$ python -q
>>> import numpy as np
>>> np.set_printoptions(precision=1, suppress=True, linewidth=160, legacy="1.25")
>>> data = np.load("mat.npy")
>>> print(data)
[[ 3  0  0]
 [ 0  1  0]
 [ 0  0 -2]]
>>> # splits into 3 blocks
>>> print(round(float(np.linalg.eigvalsh(data).min()), 1))
-2.0
>>> print(np.all(np.linalg.eigvalsh(data) > 0))
False
>>> print(np.prod(np.diag(data)), round(float(np.linalg.det(data)), 1))
-6 -6.0
>>> print(np.linalg.matrix_power(data - np.diag(np.diag(data)), 3))
[[0 0 0]
 [0 0 0]
 [0 0 0]]
>>> print(np.kron(np.eye(2, dtype=int), data))
[[ 3  0  0  0  0  0]
 [ 0  1  0  0  0  0]
 [ 0  0 -2  0  0  0]
 [ 0  0  0  3  0  0]
 [ 0  0  0  0  1  0]
 [ 0  0  0  0  0 -2]]
>>> print(np.linalg.eigvals(data))
[ 3.  1. -2.]
>>> print(round(np.linalg.eigvals(data).sum().real, 1))
2.0
>>> print(round(np.linalg.det(data[::-1]), 1))
6.0
>>> print(np.einsum("ij,ji->", data, data))
14
>>> A = np.load("x.npy")
>>> print(A)
[[ 4 -6  5]
 [ 5  4 -6]
 [-6  5  4]]
>>> print(np.poly(A))
[   1.  -12.  138. -333.]
>>> print(np.kron(np.eye(2, dtype=int), A))
[[ 4 -6  5  0  0  0]
 [ 5  4 -6  0  0  0]
 [-6  5  4  0  0  0]
 [ 0  0  0  4 -6  5]
 [ 0  0  0  5  4 -6]
 [ 0  0  0 -6  5  4]]
>>> print(round(np.linalg.eigvals(A).sum().real, 1))
12.0
>>> print(np.linalg.eigvals(A))
[4.5+9.5j 4.5-9.5j 3. +0.j ]
>>> print(round(float(np.linalg.det(A.T)), 1))
333.0
>>> print(np.round(np.linalg.det(2 * A), 1), np.round(np.linalg.det(A), 1))
2664.0 333.0
>>> Y = A / np.sqrt((A ** 2).mean(axis=1, keepdims=True))
>>> print(Y[2])
[-1.2  1.   0.8]
>>> print(np.linalg.norm(Y, axis=1))
[1.7 1.7 1.7]
>>> print(A - A.mean(axis=1, keepdims=True))
[[ 3. -7.  4.]
 [ 4.  3. -7.]
 [-7.  4.  3.]]
>>> K = np.load("case13.npy")
>>> print(K)
[[ 6  5  6]
 [ 5 12  8]
 [ 6  8 14]]
>>> # equal to its transpose
>>> def softmax(z):
...     e = np.exp(z - z.max(axis=-1, keepdims=True))
...     return e / e.sum(axis=-1, keepdims=True)
... 
>>> print(np.round(softmax(K[2] + -2), 1) + 0)
[0. 0. 1.]
>>> print(np.round(softmax(10 * K[2]), 1) + 0)
[0. 0. 1.]
>>> scores = K @ K.T / np.sqrt(3)
>>> print(softmax(scores)[2] @ K)
[ 6.  8. 14.]
>>> print(np.round(softmax(scores), 1) + 0)
[[0.  0.  1. ]
 [0.  0.1 0.9]
 [0.  0.  1. ]]
>>> M = np.load("data.npy")
>>> print(M)
[[ 1.7 -1.7 -1.6]
 [-3.  13.4 -0.9]
 [ 3.7 -2.1 -2.4]
 [ 1.6 -4.7 -2.2]
 [-4.1 13.9 -0.6]
 [-4.4 14.3 -0.3]
 [ 2.4 -2.7 -1.4]
 [ 1.  -4.5  0. ]
 [ 0.5 -3.2 -2.5]
 [-4.2 14.1  1.7]
 [-2.8 14.1  1.7]
 [ 1.3 -2.5 -1.8]
 [-4.3 14.7  1.1]
 [-0.9 13.   0.4]
 [-1.4 14.6  1.3]
 [ 0.9 -4.1  0.7]
 [ 2.3 -2.8 -1.1]
 [-3.1 13.3  1.7]]
>>> # column 1 is much longer than the rest
>>> Y = np.c_[M[:, :1] @ np.array([[2]]), np.array([1, 2, 1, 3, 0, -1, -1, -2, -1, 1, -3, -1, 2, -3, 0, 0, 0, -2])]
>>> print(Y)
[[ 3.4  1. ]
 [-6.   2. ]
 [ 7.4  1. ]
 [ 3.2  3. ]
 [-8.2  0. ]
 [-8.8 -1. ]
 [ 4.8 -1. ]
 [ 2.  -2. ]
 [ 1.  -1. ]
 [-8.4  1. ]
 [-5.6 -3. ]
 [ 2.6 -1. ]
 [-8.6  2. ]
 [-1.8 -3. ]
 [-2.8  0. ]
 [ 1.8  0. ]
 [ 4.6  0. ]
 [-6.2 -2. ]]
>>> print(np.linalg.matrix_rank(Y))
2
>>> print(np.linalg.norm(np.linalg.qr(M)[0].T @ Y, axis=0) ** 2 / ((Y ** 2).sum(axis=0) + 1e-12))
[1.  0.1]
>>> print(np.round(np.linalg.lstsq(M, Y[:, 0])[0], 1) + 0)
[2. 0. 0.]
>>> Y = np.array([[-3, 5, -2], [-4, -3, -2], [9, -6, -1]])
>>> print(np.linalg.matrix_rank(np.vstack([M, Y.T])))
3
>>> print(np.vstack([M, Y.T]).shape)
(21, 3)
>>> print(np.einsum("ij->j", M))
[-12.8  97.1  -6.2]
>>> cov = np.cov(M, rowvar=False)
>>> print(cov.shape)
(3, 3)
>>> print(M.std(axis=0))
[2.6 8.6 1.4]
>>> print(np.median(M, axis=0))
[-0.2  5.7 -0.4]
>>> print(np.linalg.eigvalsh(cov)[::-1])
[85.2  1.3  1. ]
>>> print(np.argwhere(np.triu(np.abs(np.corrcoef(M.T)) > 0.8, 1)))
[[0 1]]
>>> d = np.linalg.norm(M[:, None] - M[None], axis=-1)
>>> print(np.unravel_index(d.round(6).argmax(), d.shape))
(3, 12)
>>> print(np.flatnonzero(d[9] < d.mean() / 2))
[ 1  4  5  9 10 12 13 14 17]
>>> print((d + 1e9 * np.eye(18)).round(6).argmin(axis=1))
[11  4  6  8  5  4 16 15 11 12 17  0  9 14 10  7  6 10]
>>> print(d[:5, :5])
[[ 0.  15.8  2.2  3.1 16.7]
 [15.8  0.  17.  18.7  1.2]
 [ 2.2 17.   0.   3.3 17.9]
 [ 3.1 18.7  3.3  0.  19.5]
 [16.7  1.2 17.9 19.5  0. ]]
>>> print(np.linalg.norm(M, axis=1))
[ 2.9 13.8  4.9  5.4 14.5 15.   3.9  4.6  4.1 14.8 14.5  3.3 15.4 13.  14.7  4.3  3.8 13.8]
>>> print(np.linalg.matrix_rank(d ** 2))
5
>>> print(d.shape)
(18, 18)
>>> print(d.mean(axis=1).argmax())
3
>>> print(d[9])
[17.2  2.9 18.5 20.1  2.3  2.  18.3 19.4 18.4  0.   1.4 17.8  0.9  3.7  2.9 18.9 18.3  1.4]
